% python3 -q
>>> import numpy as np
>>> from numpy import linalg as LA
>>> np.set_printoptions(precision=2, suppress=True, linewidth=120)
>>> rd = lambda a: np.round(a, 2) + 0
>>> W0 = 0.2 ** np.abs(np.subtract.outer(np.arange(7), np.arange(7)))
>>> rd(W0)
array([[1.  , 0.2 , 0.04, 0.01, 0.  , 0.  , 0.  ],
       [0.2 , 1.  , 0.2 , 0.04, 0.01, 0.  , 0.  ],
       [0.04, 0.2 , 1.  , 0.2 , 0.04, 0.01, 0.  ],
       [0.01, 0.04, 0.2 , 1.  , 0.2 , 0.04, 0.01],
       [0.  , 0.01, 0.04, 0.2 , 1.  , 0.2 , 0.04],
       [0.  , 0.  , 0.01, 0.04, 0.2 , 1.  , 0.2 ],
       [0.  , 0.  , 0.  , 0.01, 0.04, 0.2 , 1.  ]])
>>> x = np.array([1, 0, 2, 1, 1, 3, 1])
>>> y = W0 @ x
>>> c, lr = np.zeros(7), 1 / LA.norm(W0, 2) ** 2
>>> for i in range(300):
...     c -= lr * W0.T @ (W0 @ c - y)
...     if i % 50 == 0: print(i, round(LA.norm(W0 @ c - y), 2))
... 
0 1.16
50 0.0
100 0.0
150 0.0
200 0.0
250 0.0
>>> rd(c)
array([1., 0., 2., 1., 1., 3., 1.])
>>> rd(LA.cond(W0))
np.float64(2.11)
>>> r0 = np.array([2, 0, -1, 2, -2, -2, 3])
>>> other = W0 + np.outer(r0, np.eye(7)[5])
>>> LA.matrix_rank(LA.inv(other) - LA.inv(W0), tol=1e-8)
np.int64(1)
>>> rd(LA.det(other) / LA.det(W0)), rd(1 + LA.solve(W0, r0)[5])
(np.float64(-1.37), np.float64(-1.37))
>>> LA.matrix_rank(other - W0)
np.int64(1)
>>> U, sigma, vt = LA.svd(W0, full_matrices=False)
>>> np.allclose(U * sigma @ vt, W0)
True
>>> rd(np.cumsum(sigma ** 2) / np.sum(sigma ** 2))
array([0.28, 0.5 , 0.66, 0.78, 0.87, 0.94, 1.  ])
>>> rd(sigma)
array([1.44, 1.29, 1.1 , 0.94, 0.82, 0.73, 0.68])
>>> rd(np.sqrt((sigma ** 2).sum())), rd(LA.norm(W0))
(np.float64(2.74), np.float64(2.74))
>>> U.shape, sigma.shape, vt.shape
((7, 7), (7,), (7, 7))
>>> (sigma > 1e-8).sum()
np.int64(7)
>>> rd(sigma / sigma[0])
array([1.  , 0.89, 0.77, 0.65, 0.57, 0.51, 0.47])
>>> rd(U.T @ W0 @ vt.T)
array([[1.44, 0.  , 0.  , 0.  , 0.  , 0.  , 0.  ],
       [0.  , 1.29, 0.  , 0.  , 0.  , 0.  , 0.  ],
       [0.  , 0.  , 1.1 , 0.  , 0.  , 0.  , 0.  ],
       [0.  , 0.  , 0.  , 0.94, 0.  , 0.  , 0.  ],
       [0.  , 0.  , 0.  , 0.  , 0.82, 0.  , 0.  ],
       [0.  , 0.  , 0.  , 0.  , 0.  , 0.73, 0.  ],
       [0.  , 0.  , 0.  , 0.  , 0.  , 0.  , 0.68]])
>>> ev, vecs = LA.eigvalsh(W0)
Traceback (most recent call last):
  File "<python-input-26>", line 1, in <module>
    ev, vecs = LA.eigvalsh(W0)
    ^^^^^^^^
ValueError: too many values to unpack (expected 2)
>>> ev, vecs = LA.eigh(W0)
>>> rd(LA.eigvalsh(W0 + 3 * np.eye(7)))
array([3.68, 3.73, 3.82, 3.94, 4.1 , 4.29, 4.44])
>>> rd(ev.sum()), np.trace(W0)
(np.float64(7.0), np.float64(7.0))
>>> rd(ev)
array([0.68, 0.73, 0.82, 0.94, 1.1 , 1.29, 1.44])
>>> x = np.ones(7)
>>> for _ in range(6):
...     x = W0 @ x
...     x /= LA.norm(x)
...     print(round(x @ W0 @ x, 2))
... 
1.42
1.43
1.43
1.44
1.44
1.44
>>> rd(x)
array([0.24, 0.37, 0.44, 0.46, 0.44, 0.37, 0.24])
>>> rd(LA.eigvalsh(W0)[-1])
np.float64(1.44)
>>> data = np.array([[5.0, 1.0, 1.0, 1.0, 1.0, 1.0],
...     [1.0, 5.0, 1.0, 1.0, 1.0, 1.0],
...     [1.0, 1.0, 5.0, 1.0, 1.0, 1.0],
...     [1.0, 1.0, 1.0, 5.0, 1.0, 1.0],
...     [1.0, 1.0, 1.0, 1.0, 5.0, 1.0],
...     [1.0, 1.0, 1.0, 1.0, 1.0, 5.0]])
>>> data
array([[5., 1., 1., 1., 1., 1.],
       [1., 5., 1., 1., 1., 1.],
       [1., 1., 5., 1., 1., 1.],
       [1., 1., 1., 5., 1., 1.],
       [1., 1., 1., 1., 5., 1.],
       [1., 1., 1., 1., 1., 5.]])
>>> low = LA.cholesky(data)
>>> rd(low @ low.T)
array([[5., 1., 1., 1., 1., 1.],
       [1., 5., 1., 1., 1., 1.],
       [1., 1., 5., 1., 1., 1.],
       [1., 1., 1., 5., 1., 1.],
       [1., 1., 1., 1., 5., 1.],
       [1., 1., 1., 1., 1., 5.]])
>>> rd(np.prod(np.diag(low)) ** 2), rd(LA.det(data))
(np.float64(10240.0), np.float64(10240.0))
>>> LA.eigvalsh(data).min() > 0
np.True_
>>> x = np.ones(6)
>>> for _ in range(5):
...     x = data @ x
...     x /= LA.norm(x)
...     print(round(x @ data @ x, 2))
... 
10.0
10.0
10.0
10.0
10.0
>>> rd(LA.eigvalsh(data)[-1])
np.float64(10.0)
>>> rd(x)
array([0.41, 0.41, 0.41, 0.41, 0.41, 0.41])
>>> ev, vecs = LA.eigh(data)
>>> rd(LA.svd(data, compute_uv=False))
array([10.,  4.,  4.,  4.,  4.,  4.])
>>> rd(ev.sum()), np.trace(data)
(np.float64(30.0), np.float64(30.0))
>>> rd(vecs @ np.diag(ev) @ vecs.T)
array([[5., 1., 1., 1., 1., 1.],
       [1., 5., 1., 1., 1., 1.],
       [1., 1., 5., 1., 1., 1.],
       [1., 1., 1., 5., 1., 1.],
       [1., 1., 1., 1., 5., 1.],
       [1., 1., 1., 1., 1., 5.]])
>>> (ev > 1e-8).sum(), (ev < -1e-8).sum()
(np.int64(6), np.int64(0))
>>> r0 = np.array([1, 0, 0, 1, 1, 2])
>>> other = data + np.outer(r0, np.eye(6)[4])
>>> LA.matrix_rank(other - data)
np.int64(1)
>>> other
array([[5., 1., 1., 1., 2., 1.],
       [1., 5., 1., 1., 1., 1.],
       [1., 1., 5., 1., 1., 1.],
       [1., 1., 1., 5., 2., 1.],
       [1., 1., 1., 1., 6., 1.],
       [1., 1., 1., 1., 3., 5.]])
>>> LA.matrix_rank(LA.inv(other) - LA.inv(data), tol=1e-8)
np.int64(1)
>>> M = np.load("mat.npy")
>>> M
array([[ 0.36,  0.34,  2.6 ,  1.  ,  9.33,  2.22],
       [-4.07,  5.99, -1.9 ,  1.76, -1.34,  6.25],
       [ 1.05, -3.24,  3.35, -2.28, -5.78,  6.21],
       [-4.8 , -1.22, -6.43, -3.49, -4.08,  2.28],
       [-0.27, -3.16, -1.14,  1.03, -0.97, -9.31],
       [ 2.51,  0.73, -2.99,  5.25,  6.46,  3.86],
       [ 3.13, -4.19,  5.72,  3.51, -0.55,  5.23],
       [-3.08,  2.54, -7.72,  0.22, -4.95,  0.05],
       [-0.14, -0.98,  0.24, -4.68, -7.16, -5.08],
       [-5.28, -5.38,  4.63,  2.3 ,  3.71, -1.65],
       [ 5.59,  1.5 , -4.04,  6.84, -1.14,  1.46],
       [ 8.22,  1.15,  3.5 ,  3.25, -2.07,  2.02],
       [-2.75,  2.34, -1.16,  8.95,  0.1 , -2.36]])
>>> Xs = M - M.mean(axis=0)
>>> U, sigma, vt = LA.svd(Xs, full_matrices=False)
>>> rd(Xs.mean(axis=0))
array([0., 0., 0., 0., 0., 0.])
>>> np.abs(vt[0]).argmax()
np.int64(4)
>>> LA.matrix_rank(Xs)
np.int64(6)
>>> rd(np.abs(vt[-1]))
array([0.03, 0.81, 0.46, 0.28, 0.05, 0.21])
>>> rd(sigma ** 2 / (sigma ** 2).sum())
array([0.33, 0.22, 0.2 , 0.15, 0.06, 0.04])
>>> (np.sign(U[:, 0]) == np.sign(U[0, 0])).astype(int)
array([1, 0, 0, 0, 0, 1, 1, 0, 0, 1, 1, 1, 1])
>>> np.searchsorted(np.cumsum(sigma ** 2) / (sigma ** 2).sum(), 0.9) + 1
np.int64(4)
>>> rd((sigma ** 2).sum() ** 2 / (sigma ** 4).sum())
np.float64(4.46)
>>> D = LA.norm(M[:, None] - M[None], axis=-1)
>>> rd(D[3])
array([17.62, 11.13, 12.4 ,  0.  , 14.72, 16.09, 17.01,  6.18, 11.46, 15.8 , 15.4 , 17.98, 15.44])
>>> rd(LA.norm(M, axis=1))
array([10.  , 10.  , 10.  ,  9.99, 10.  , 10.  , 10.  , 10.  , 10.  , 10.  , 10.  , 10.  , 10.  ])
>>> np.unravel_index(D.round(6).argmax(), D.shape)
(np.int64(5), np.int64(8))
>>> np.flatnonzero(D[3] < D.mean() / 2)
array([3, 7])
>>> J = np.array([[0, 0, -2, -7, 0, 2, -9],
...     [1, 5, 9, 0, -9, -7, -4],
...     [-6, 5, -9, 1, 9, -8, 5],
...     [7, -8, 5, 1, -1, -5, 4],
...     [4, -6, 8, -6, 5, 5, 3],
...     [4, 20, 34, -7, -36, -26, -25]])
>>> np.argsort(-LA.norm(J, axis=0).round(6), kind="stable")[:3]
array([4, 2, 5])
>>> LA.cond(J) > 100
np.True_
>>> LA.matrix_rank(J, rtol=0.1)
np.int64(5)
>>> rd(LA.norm(J, 2) / LA.norm(J))
np.float64(0.92)
>>> np.abs(np.diag(LA.qr(J)[1])) > 1e-9
array([ True,  True,  True,  True,  True, False])
>>> rd(np.trace(LA.pinv(J) @ J))
np.float64(5.0)
>>> np.unique(J.round(6), axis=0).shape
(6, 7)
>>> t3 = np.stack([J, 4 * J, J[::-1]])
>>> (t3 @ J.T).shape
(3, 6, 6)
>>> LA.matrix_rank(t3.reshape(3, -1))
np.int64(2)
>>> LA.matrix_rank(t3)
array([5, 5, 5])
>>> t3.shape
(3, 6, 7)
>>> rd(LA.norm(t3, axis=(1, 2)))
array([ 72.9 , 291.59,  72.9 ])
>>> np.einsum("bij,cij->bc", t3, t3)
array([[ 5314, 21256,    66],
       [21256, 85024,   264],
       [   66,   264,  5314]])
>>> t3.sum(axis=0)
array([[   4,   20,   24,  -42,  -36,  -16,  -70],
       [   9,   19,   53,   -6,  -40,  -30,  -17],
       [ -23,   17,  -40,    6,   44,  -45,   29],
       [  29,  -35,   16,    6,    4,  -33,   25],
       [  21,  -25,   49,  -30,   16,   18,   11],
       [  20,  100,  168,  -42, -180, -128, -134]])
>>> x = np.array([2, -1, 1, 3, -1, -1, 0])
>>> h1 = np.maximum(J @ x, 0)
>>> h1
array([ 0, 22,  0, 36,  0, 63])
>>> np.flatnonzero(h1 > 1e-9)
array([1, 3, 5])
>>> U, sigma, vt = LA.svd(J)
>>> vecs = vt[:(sigma > 1e-8).sum()]
>>> rng = np.random.default_rng(1189)
>>> x = J[4] + -1 * J[0] + rng.integers(2) * np.eye(7)[0]
>>> x
array([ 4., -6., 10.,  1.,  5.,  3., 12.])
>>> rd(np.diag(vecs.T @ vecs))
array([0.36, 0.7 , 0.89, 0.65, 0.7 , 0.99, 0.72])
>>> np.allclose(vecs.T @ vecs @ x, x)
True
